$ ipython --no-banner

In [1]: import numpy as np

In [2]: np.set_printoptions(suppress=True, linewidth=160)

In [3]: mat = np.array([[-0.3, 1.7, 0.4, 0.9, -0.3, 0.7, -0.6, -0.5, 0.6],
   ...:     [-1.6, -0.3, 1.6, 1.3, 0.6, -0.9, -1.2, 1.3, -1.9],
   ...:     [-0.7, 0.5, 0.4, 0.2, 0.7, -1.0, -0.4, 0.4, 2.3],
   ...:     [0.3, 0.7, 1.4, -1.0, 1.8, -1.2, 0.2, -1.7, 0.9],
   ...:     [1.4, 0.2, -0.5, 0.4, 1.0, -0.7, -0.3, 0.0, -0.7],
   ...:     [-1.0, -1.0, -0.4, -0.2, 0.5, -0.2, 0.2, -2.0, -0.4],
   ...:     [0.3, -0.1, -0.7, -0.7, -0.1, 0.9, 0.9, 0.6, 0.7],
   ...:     [0.1, 0.0, 0.1, 0.0, 0.8, -0.3, -1.3, -1.9, 0.8],
   ...:     [0.6, 1.2, 0.5, -1.5, 1.4, 2.6, 0.1, 0.5, -1.7],
   ...:     [0.5, 0.2, -0.7, 0.1, 1.2, -1.8, 0.5, -0.2, 0.7],
   ...:     [-0.9, -0.5, 0.2, -1.3, 0.5, -1.2, -0.4, 1.2, -0.4]])

In [4]: mat
Out[4]: 
array([[-0.3,  1.7,  0.4,  0.9, -0.3,  0.7, -0.6, -0.5,  0.6],
       [-1.6, -0.3,  1.6,  1.3,  0.6, -0.9, -1.2,  1.3, -1.9],
       [-0.7,  0.5,  0.4,  0.2,  0.7, -1. , -0.4,  0.4,  2.3],
       [ 0.3,  0.7,  1.4, -1. ,  1.8, -1.2,  0.2, -1.7,  0.9],
       [ 1.4,  0.2, -0.5,  0.4,  1. , -0.7, -0.3,  0. , -0.7],
       [-1. , -1. , -0.4, -0.2,  0.5, -0.2,  0.2, -2. , -0.4],
       [ 0.3, -0.1, -0.7, -0.7, -0.1,  0.9,  0.9,  0.6,  0.7],
       [ 0.1,  0. ,  0.1,  0. ,  0.8, -0.3, -1.3, -1.9,  0.8],
       [ 0.6,  1.2,  0.5, -1.5,  1.4,  2.6,  0.1,  0.5, -1.7],
       [ 0.5,  0.2, -0.7,  0.1,  1.2, -1.8,  0.5, -0.2,  0.7],
       [-0.9, -0.5,  0.2, -1.3,  0.5, -1.2, -0.4,  1.2, -0.4]])

In [5]: t3 = np.stack([mat, 4 * mat, mat[::-1]])

In [6]: (t3 @ mat.T).shape
Out[6]: (3, 11, 11)

In [7]: np.linalg.matrix_rank(t3.reshape(3, -1))
Out[7]: np.int64(2)

In [8]: np.round(np.linalg.norm(t3, axis=(1, 2)), 2)
Out[8]: array([ 9.51, 38.03,  9.51])

In [9]: np.round(np.einsum("bij,cij->bc", t3, t3), 2)
Out[9]: 
array([[  90.39,  361.56,   -4.53],
       [ 361.56, 1446.24,  -18.12],
       [  -4.53,  -18.12,   90.39]])

In [10]: t3.shape
Out[10]: (3, 11, 9)

In [11]: rng = np.random.default_rng(8797)

In [12]: lab = rng.permutation(9)

In [13]: out = mat[:, lab] * rng.choice([-1, 1], 9)

In [14]: out
Out[14]: 
array([[ 0.7, -0.6,  0.3,  1.7, -0.4,  0.6, -0.9,  0.5,  0.3],
       [-0.9,  1.9, -0.6, -0.3, -1.6,  1.2, -1.3, -1.3,  1.6],
       [-1. , -2.3, -0.7,  0.5, -0.4,  0.4, -0.2, -0.4,  0.7],
       [-1.2, -0.9, -1.8,  0.7, -1.4, -0.2,  1. ,  1.7, -0.3],
       [-0.7,  0.7, -1. ,  0.2,  0.5,  0.3, -0.4, -0. , -1.4],
       [-0.2,  0.4, -0.5, -1. ,  0.4, -0.2,  0.2,  2. ,  1. ],
       [ 0.9, -0.7,  0.1, -0.1,  0.7, -0.9,  0.7, -0.6, -0.3],
       [-0.3, -0.8, -0.8,  0. , -0.1,  1.3, -0. ,  1.9, -0.1],
       [ 2.6,  1.7, -1.4,  1.2, -0.5, -0.1,  1.5, -0.5, -0.6],
       [-1.8, -0.7, -1.2,  0.2,  0.7, -0.5, -0.1,  0.2, -0.5],
       [-1.2,  0.4, -0.5, -0.5, -0.2,  0.4,  1.3, -1.2,  0.9]])

In [15]: U, _, Vh = np.linalg.svd(mat.T @ out)

In [16]: np.round(np.linalg.lstsq(mat, out)[0], 2) + 0
Out[16]: 
array([[ 0.,  0.,  0.,  0.,  0.,  0.,  0.,  0., -1.],
       [ 0.,  0.,  0.,  1.,  0.,  0.,  0.,  0.,  0.],
       [ 0.,  0.,  0.,  0., -1.,  0.,  0.,  0.,  0.],
       [ 0.,  0.,  0.,  0.,  0.,  0., -1.,  0.,  0.],
       [ 0.,  0., -1.,  0.,  0.,  0.,  0.,  0.,  0.],
       [ 1.,  0.,  0.,  0.,  0.,  0.,  0.,  0.,  0.],
       [ 0.,  0.,  0.,  0.,  0., -1.,  0.,  0.,  0.],
       [ 0.,  0.,  0.,  0.,  0.,  0.,  0., -1.,  0.],
       [ 0., -1.,  0.,  0.,  0.,  0.,  0.,  0.,  0.]])

In [17]: hat = out @ np.linalg.solve(out.T @ out, out.T)

In [18]: np.allclose(hat @ hat, hat)
Out[18]: True

In [19]: np.trace(hat)
Out[19]: np.float64(9.0)

In [20]: np.round(np.linalg.eigvalsh(hat), 2) + 0
Out[20]: array([0., 0., 1., 1., 1., 1., 1., 1., 1., 1., 1.])

In [21]: out = np.c_[mat[:, :4] @ np.array([[-2, -2, -3, -3], [-1, 2, 2, 0], [3, -1, -2, 1], [-3, 0, 3, -3]]), np.array([4, -9, 3, -7, 6, 8, 5, -5, -8, 1, 8])]

In [22]: out.round(2)
Out[22]: 
array([[-2.6,  3.6,  6.2, -1.4,  4. ],
       [ 4.4,  1. ,  4.9,  2.5, -9. ],
       [ 1.5,  2. ,  2.9,  1.9,  3. ],
       [ 5.9, -0.6, -5.3,  3.5, -7. ],
       [-5.7, -1.9, -1.6, -5.9,  6. ],
       [ 2.4,  0.4,  1.2,  3.2,  8. ],
       [-0.5, -0.1, -1.8,  0.5,  5. ],
       [ 0.1, -0.3, -0.5, -0.2, -5. ],
       [ 3.6,  0.7, -4.9,  3.2, -8. ],
       [-3.6,  0.1,  0.6, -2.5,  1. ],
       [ 6.8,  0.6, -2.6,  6.8,  8. ]])

In [23]: np.round(np.linalg.norm(np.linalg.qr(mat)[0].T @ out, axis=0) ** 2 / ((out ** 2).sum(axis=0) + 1e-12), 2)
Out[23]: array([1. , 1. , 1. , 1. , 0.7])

In [24]: np.linalg.matrix_rank(out)
Out[24]: np.int64(5)

In [25]: out = np.array([[3, 0, 1],
    ...:     [3, 0, 3],
    ...:     [0, 1, 3],
    ...:     [2, 3, 1],
    ...:     [1, 3, 1],
    ...:     [3, 3, 3],
    ...:     [1, 3, 0],
    ...:     [0, 1, 1],
    ...:     [1, 1, 0]])

In [26]: np.linalg.matrix_rank(mat @ out)
Out[26]: np.int64(3)

In [27]: np.round(np.einsum("ik,kj->ij", mat, out), 2) + 0
Out[27]: 
array([[  7.8,   2.6,   8.2],
       [ -8.3,   0.4,   2.8],
       [ -0.6,   1.6,   0.3],
       [  0.3,   0. ,   2.1],
       [  3.5,   0. ,  -0.2],
       [ -6.7,  -1.9,  -7.5],
       [  3.4,   3.6,   0.4],
       [ -0.3,  -3.4,  -1.6],
       [ 10. ,   7.1,  13.9],
       [ -0.7,  -0.2,  -5.3],
       [-10.7,  -6.2,  -5. ]])

In [28]: np.linalg.matrix_rank(np.vstack([mat, out.T]))
Out[28]: np.int64(9)

In [29]: M = np.load("data.npy")

In [30]: M.round(2)
Out[30]: 
array([[ 0.58, -0.41,  0.25, -0.08,  0.08],
       [-0.41,  0.29, -0.18,  0.06, -0.06],
       [ 0.25, -0.18,  0.11, -0.04,  0.04],
       [-0.08,  0.06, -0.04,  0.01, -0.01],
       [ 0.08, -0.06,  0.04, -0.01,  0.01]])

In [31]: np.linalg.matrix_rank(M, rtol=0.1)
Out[31]: np.int64(1)

In [32]: U, s, Vh = np.linalg.svd(M)

In [33]: vecs = Vh[:(s > 1e-8).sum()]

In [34]: vec = M[4] + 2 * M[2] + rng.integers(2) * np.eye(5)[0]

In [35]: vec.round(2)
Out[35]: array([ 0.58, -0.41,  0.25, -0.08,  0.08])

In [36]: np.round(np.linalg.norm(vec - vecs.T @ vecs @ vec), 2)
Out[36]: np.float64(0.0)

In [37]: np.round(vecs.T @ vecs, 2)
Out[37]: 
array([[ 0.58, -0.41,  0.25, -0.08,  0.08],
       [-0.41,  0.29, -0.18,  0.06, -0.06],
       [ 0.25, -0.18,  0.11, -0.04,  0.04],
       [-0.08,  0.06, -0.04,  0.01, -0.01],
       [ 0.08, -0.06,  0.04, -0.01,  0.01]])

In [38]: np.linalg.matrix_rank(np.vstack([M, vec]))
Out[38]: np.int64(1)

In [39]: w, vecs = np.linalg.eigh(M)

In [40]: np.unique(w.round(6) + 0, return_counts=True)[1]
Out[40]: array([4, 1])

In [41]: np.round(np.linalg.eigvalsh(M + 3 * np.eye(5)), 2)
Out[41]: array([3., 3., 3., 3., 4.])

In [42]: np.round(np.abs(vecs[:, -1]), 2)
Out[42]: array([0.76, 0.54, 0.33, 0.11, 0.11])

In [43]: (w > 1e-8).sum(), (w < -1e-8).sum()
Out[43]: (np.int64(1), np.int64(0))

In [44]: np.round(vecs.T @ vecs, 2) + 0
Out[44]: 
array([[1., 0., 0., 0., 0.],
       [0., 1., 0., 0., 0.],
       [0., 0., 1., 0., 0.],
       [0., 0., 0., 1., 0.],
       [0., 0., 0., 0., 1.]])

In [45]: vec = np.array([8, -9, -3, -1, 1])

In [46]: np.round(M @ vec, 2)
Out[46]: array([ 7.74, -5.53,  3.32, -1.11,  1.11])

In [47]: round((vec - M @ vec) @ (M @ vec), 2)
Out[47]: np.float64(0.0)

In [48]: data = np.array([[0.5, 0.0, 0.0, 0.0, 0.5],
    ...:     [0.0, 0.5, 0.0, 0.0, 0.5],
    ...:     [0.0, 0.0, 0.67, 0.33, 0.0],
    ...:     [0.0, 0.0, 0.33, 0.67, 0.0],
    ...:     [0.25, 0.0, 0.0, 0.25, 0.5]])

In [49]: data.sum(axis=1)
Out[49]: array([1., 1., 1., 1., 1.])

In [50]: np.round(np.linalg.matrix_power(data, 2), 2)
Out[50]: 
array([[0.38, 0.  , 0.  , 0.12, 0.5 ],
       [0.12, 0.25, 0.  , 0.12, 0.5 ],
       [0.  , 0.  , 0.56, 0.44, 0.  ],
       [0.  , 0.  , 0.44, 0.56, 0.  ],
       [0.25, 0.  , 0.08, 0.29, 0.38]])

In [51]: data @ np.ones(5)
Out[51]: array([1., 1., 1., 1., 1.])

In [52]: pr = np.eye(5)[1]

In [53]: for _ in range(7):
    ...:     pr = pr @ data
    ...:     print(pr.round(2))
    ...: 
[0.  0.5 0.  0.  0.5]
[0.12 0.25 0.   0.12 0.5 ]
[0.19 0.12 0.04 0.21 0.44]
[0.2  0.06 0.1  0.26 0.38]
[0.2  0.03 0.15 0.3  0.32]
[0.18 0.02 0.2  0.33 0.27]
[0.16 0.01 0.24 0.36 0.23]

In [54]: w, vecs = np.linalg.eig(data)

In [55]: w.round(2)
Out[55]: array([0.5 , 0.85, 0.15, 1.  , 0.34])

In [56]: data @ vecs[:, 0] - w[0] * vecs[:, 0]
Out[56]: array([0., 0., 0., 0., 0.])

In [57]: np.round(np.sort(np.linalg.eigvals(data.T)), 2)
Out[57]: array([0.15, 0.34, 0.5 , 0.85, 1.  ])

In [58]: hat = np.triu(np.array([[0, 2, -9, -2, 9],
    ...:     [8, 5, 5, -4, -1],
    ...:     [7, 9, 4, 2, -2],
    ...:     [0, -6, 0, 3, -8],
    ...:     [0, -5, 0, 8, -3]]), 1) + np.eye(5)

In [59]: out = hat @ data @ np.linalg.inv(hat)

In [60]: np.linalg.matrix_rank(out)
Out[60]: np.int64(5)

In [61]: np.round(hat @ data - data @ hat, 2)
Out[61]: 
array([[ 2.25,  0.  , -2.19, -1.06,  1.  ],
       [-0.25,  0.  , -0.47,  0.72,  0.  ],
       [-0.5 ,  0.  ,  0.66, -0.5 ,  2.98],
       [-2.  ,  0.  ,  0.  , -2.66,  2.02],
       [ 0.  , -0.5 ,  2.25,  0.5 , -0.25]])

In [62]: np.round(np.poly(out), 2)
Out[62]: array([ 1.  , -2.84,  2.98, -1.41,  0.3 , -0.02])

In [63]: round(float(np.linalg.det(out)), 2)
Out[63]: 0.02

In [64]: round(np.trace(out), 2), np.trace(data)
Out[64]: (np.float64(2.84), np.float64(2.84))

In [65]: U, s = np.linalg.svd(data)
Traceback (most recent call last):
  Cell In[65], line 1
    U, s = np.linalg.svd(data)
ValueError: too many values to unpack (expected 2)


In [66]: U, s, Vh = np.linalg.svd(data, full_matrices=False)

In [67]: np.allclose(U * s @ Vh, data)
Out[67]: True

In [68]: np.round(Vh @ Vh.T, 2) + 0
Out[68]: 
array([[1., 0., 0., 0., 0.],
       [0., 1., 0., 0., 0.],
       [0., 0., 1., 0., 0.],
       [0., 0., 0., 1., 0.],
       [0., 0., 0., 0., 1.]])

In [69]: np.round(np.cumsum(s ** 2) / np.sum(s ** 2), 2)
Out[69]: array([0.45, 0.83, 0.94, 1.  , 1.  ])

In [70]: np.round(s / s[0], 2)
Out[70]: array([1.  , 0.91, 0.49, 0.35, 0.1 ])

In [71]: U.shape, s.shape, Vh.shape
Out[71]: ((5, 5), (5,), (5, 5))

In [72]: out = np.linalg.inv(data)

In [73]: round(np.linalg.det(data) * np.linalg.det(out), 2)
Out[73]: np.float64(1.0)

In [74]: round(np.linalg.slogdet(data)[0], 2)
Out[74]: np.float64(1.0)

In [75]: np.round(data @ out, 2) + 0
Out[75]: 
array([[1., 0., 0., 0., 0.],
       [0., 1., 0., 0., 0.],
       [0., 0., 1., 0., 0.],
       [0., 0., 0., 1., 0.],
       [0., 0., 0., 0., 1.]])

In [76]: K = np.loadtxt("sample3.csv", delimiter=",")

In [77]: K
Out[77]: 
array([[19.01,  9.93, 19.85, 31.6 , 29.34,  0.96],
       [20.36, 10.81, 19.26, 28.75, 31.11,  0.41],
       [19.42, 10.11, 19.93, 29.68, 30.23,  0.49],
       [21.97, 10.6 , 19.53, 30.93, 30.35, -0.61],
       [20.13, 12.01, 20.12, 31.72, 30.32, -0.38],
       [18.66, 10.47, 20.05, 31.17, 30.31,  1.32],
       [20.27, 11.24, 18.73, 28.97, 30.95, -0.24],
       [19.41,  8.7 , 20.88, 29.54, 29.06, -1.03],
       [19.77, 11.01, 20.85, 30.38, 30.65, -0.39],
       [21.  , 10.89, 18.88, 29.14, 31.01,  0.86],
       [19.56, 10.17, 17.73, 30.31, 30.33, -1.3 ],
       [19.4 ,  8.84, 19.67, 29.52, 29.13, -1.23],
       [18.56,  9.17, 19.37, 28.28, 28.02, -0.92],
       [19.83, 11.54, 20.33, 29.46, 29.23, -0.05],
       [18.78, 10.52, 21.67, 28.09, 30.98, -0.25],
       [20.19, 10.13, 19.72, 30.18, 29.89, -1.79],
       [18.97,  8.88, 21.87, 31.89, 28.63,  1.6 ],
       [20.35, 11.22, 18.84, 28.63, 29.98,  0.78],
       [20.47, 10.61, 17.75, 31.53, 29.89, -0.13],
       [20.62, 10.87, 20.01, 31.52, 29.77, -0.83],
       [18.35, 10.02, 21.87, 31.49, 30.17,  0.3 ],
       [20.37,  8.92, 18.82, 27.92, 30.46, -1.14],
       [18.27,  8.15, 20.95, 30.65, 30.09, -0.1 ],
       [19.49,  9.04, 18.86, 29.27, 30.01, -0.55],
       [20.95, 11.07, 19.64, 30.82, 29.82, -2.3 ]])

In [78]: G = K.T @ K

In [79]: np.linalg.matrix_rank(G)
Out[79]: np.int64(6)

In [80]: round(float(np.trace(G)), 2), round((K ** 2).sum(), 2)
Out[80]: (67395.05, np.float64(67395.05))

In [81]: np.round(np.linalg.eigvalsh(G)[::-1], 2)
Out[81]: array([67274.05,    51.9 ,    25.84,    23.2 ,    13.05,     7.01])

In [82]: G = np.cov(K, rowvar=False)

In [83]: np.argsort(-K.std(axis=0).round(6), kind="stable")
Out[83]: array([3, 2, 1, 5, 0, 4])

In [84]: G.round(2)
Out[84]: 
array([[ 0.84,  0.49, -0.53, -0.04,  0.24, -0.26],
       [ 0.49,  1.03, -0.22,  0.14,  0.35,  0.08],
       [-0.53, -0.22,  1.25,  0.34, -0.15,  0.26],
       [-0.04,  0.14,  0.34,  1.54, -0.16,  0.21],
       [ 0.24,  0.35, -0.15, -0.16,  0.58,  0.07],
       [-0.26,  0.08,  0.26,  0.21,  0.07,  0.92]])

In [85]: np.median(K, axis=0)
Out[85]: array([19.77, 10.47, 19.72, 30.18, 30.09, -0.25])

In [86]: G.shape
Out[86]: (6, 6)

In [87]: np.round(np.polyfit(K[:, 3], K[:, 0], 1), 2)
Out[87]: array([-0.02, 20.46])

In [88]: np.round(K.std(axis=0), 2)
Out[88]: array([0.9 , 0.99, 1.1 , 1.22, 0.74, 0.94])

In [89]: J = np.load("out19.npy")

In [90]: J
Out[90]: 
array([[2, 0, 2, 0],
       [0, 0, 2, 0],
       [0, 0, 3, 1],
       [0, 0, 0, 1]])

In [91]: U, s, Vh = np.linalg.svd(J)

In [92]: vecs = Vh[:(s > 1e-8).sum()]

In [93]: vec = J[0] + -2 * J[3] + rng.integers(2) * np.eye(4)[3]

In [94]: vec
Out[94]: array([ 2.,  0.,  2., -2.])

In [95]: np.round(vecs.T @ vecs, 2) + 0
Out[95]: 
array([[1., 0., 0., 0.],
       [0., 0., 0., 0.],
       [0., 0., 1., 0.],
       [0., 0., 0., 1.]])

In [96]: round(np.linalg.norm(vec - vecs.T @ vecs @ vec), 2)
Out[96]: np.float64(0.0)
